>>> import numpy as np
>>> import numpy.linalg as la
>>> np.set_printoptions(precision=4, suppress=True, linewidth=140, sign=" ")
>>> def rd(a):
...     return np.round(a, 4) + 0
... 
>>> m1 = np.loadtxt("test14.csv", delimiter=",")
>>> m1
array([[  1.6964,   3.0704,   0.9339],
       [ -5.6584,  -7.969 ,  -1.9652],
       [ -0.5975,  -1.7415,   0.4201],
       [  0.4341,   0.3416,   0.2142],
       [ -6.2609, -10.4364,  -2.2441],
       [  1.5925,   1.9875,   0.445 ],
       [  1.8089,   3.0384,   0.5821],
       [ -3.0235,  -4.2078,  -0.7367],
       [  5.35  ,   8.4631,   1.4221],
       [ -5.2778,  -9.5474,  -1.7973],
       [ -5.7751,  -8.9297,  -2.0536],
       [  0.7193,   1.5544,   0.5092],
       [  0.4632,  -0.0354,   0.2812]])
>>> M2 = m1 / la.norm(m1, axis=1, keepdims=True)
>>> C2 = M2 @ M2.T
>>> np.argwhere(np.triu(np.abs(C2) > 0.95, 1))
array([[  0,   1],
       [  0,   4],
       [  0,   5],
       [  0,   6],
       [  0,   7],
       [  0,   8],
       [  0,   9],
       [  0,  10],
       [  0,  11],
       [  1,   4],
       [  1,   5],
       [  1,   6],
       [  1,   7],
       [  1,   8],
       [  1,   9],
       [  1,  10],
       [  1,  11],
       [  3,   5],
       [  4,   5],
       [  4,   6],
       [  4,   7],
       [  4,   8],
       [  4,   9],
       [  4,  10],
       [  4,  11],
       [  5,   6],
       [  5,   7],
       [  5,   8],
       [  5,   9],
       [  5,  10],
       [  5,  11],
       [  6,   7],
       [  6,   8],
       [  6,   9],
       [  6,  10],
       [  6,  11],
       [  7,   8],
       [  7,   9],
       [  7,  10],
       [  7,  11],
       [  8,   9],
       [  8,  10],
       [  8,  11],
       [  9,  10],
       [  9,  11],
       [ 10,  11]])
>>> rd(np.degrees(np.arccos(np.clip(C2[4, 5], -1, 1))))
np.float64(172.3595)
>>> (C2 - 2 * np.eye(13)).round(6).argmax(axis=1)
array([ 11,  10,   9,   5,  10,   8,   8,   1,   6,   4,   4,   0,   3])
>>> hat = m1 @ la.solve(m1.T @ m1, m1.T)
>>> rd(la.eigvalsh(hat))
array([ 0.,  0.,  0.,  0.,  0.,  0.,  0.,  0.,  0.,  0.,  1.,  1.,  1.])
>>> print(rd(np.trace(hat)))
3.0
>>> vec = np.array([2, 2, -2])
>>> target = m1 @ vec
>>> rd(la.pinv(m1) @ m1)
array([[ 1.,  0.,  0.],
       [ 0.,  1.,  0.],
       [ 0.,  0.,  1.]])
>>> rd(la.lstsq(m1, target)[0])
array([ 2.,  2., -2.])
>>> rng = np.random.default_rng(27)
>>> target = target + 0.3 * rng.normal(size=13)
>>> rd(target)
array([  8.0421, -23.0913,  -5.2287,   0.7983, -28.6463,   6.2196,   8.4735, -12.653 ,  24.651 , -26.4397, -25.4432,   3.17  ,  -0.2588])
>>> coef, *_ = la.lstsq(m1, target)
>>> coef.round()
array([ 2.,  2., -2.])
>>> rd(coef)
array([ 1.5358,  2.2181, -1.6844])
>>> rd(m1.T @ (target - m1 @ coef))
array([ 0.,  0.,  0.])
>>> J = np.load("out4.npy")
>>> J
array([[  4,  24,  28,  36,   4,  20,  24,  24,  28,  24,  12,  20,  12],
       [  3,  18,  21,  27,   3,  15,  18,  18,  21,  18,   9,  15,   9],
       [ -3, -18, -21, -27,  -3, -15, -18, -18, -21, -18,  -9, -15,  -9],
       [ -2, -12, -14, -18,  -2, -10, -12, -12, -14, -12,  -6, -10,  -6],
       [  1,   6,   7,   9,   1,   5,   6,   6,   7,   6,   3,   5,   3],
       [  3,  18,  21,  27,   3,  15,  18,  18,  21,  18,   9,  15,   9]])
>>> rd(np.trace(la.pinv(J) @ J))
np.float64(1.0)
>>> print(np.unique(J.round(6), axis=0).shape)
(5, 13)
>>> np.allclose(J[:-1].T @ la.lstsq(J[:-1].T, J[-1])[0], J[-1])
True
>>> rd(J @ la.pinv(J) @ J)
array([[  4.,  24.,  28.,  36.,   4.,  20.,  24.,  24.,  28.,  24.,  12.,  20.,  12.],
       [  3.,  18.,  21.,  27.,   3.,  15.,  18.,  18.,  21.,  18.,   9.,  15.,   9.],
       [ -3., -18., -21., -27.,  -3., -15., -18., -18., -21., -18.,  -9., -15.,  -9.],
       [ -2., -12., -14., -18.,  -2., -10., -12., -12., -14., -12.,  -6., -10.,  -6.],
       [  1.,   6.,   7.,   9.,   1.,   5.,   6.,   6.,   7.,   6.,   3.,   5.,   3.],
       [  3.,  18.,  21.,  27.,   3.,  15.,  18.,  18.,  21.,  18.,   9.,  15.,   9.]])
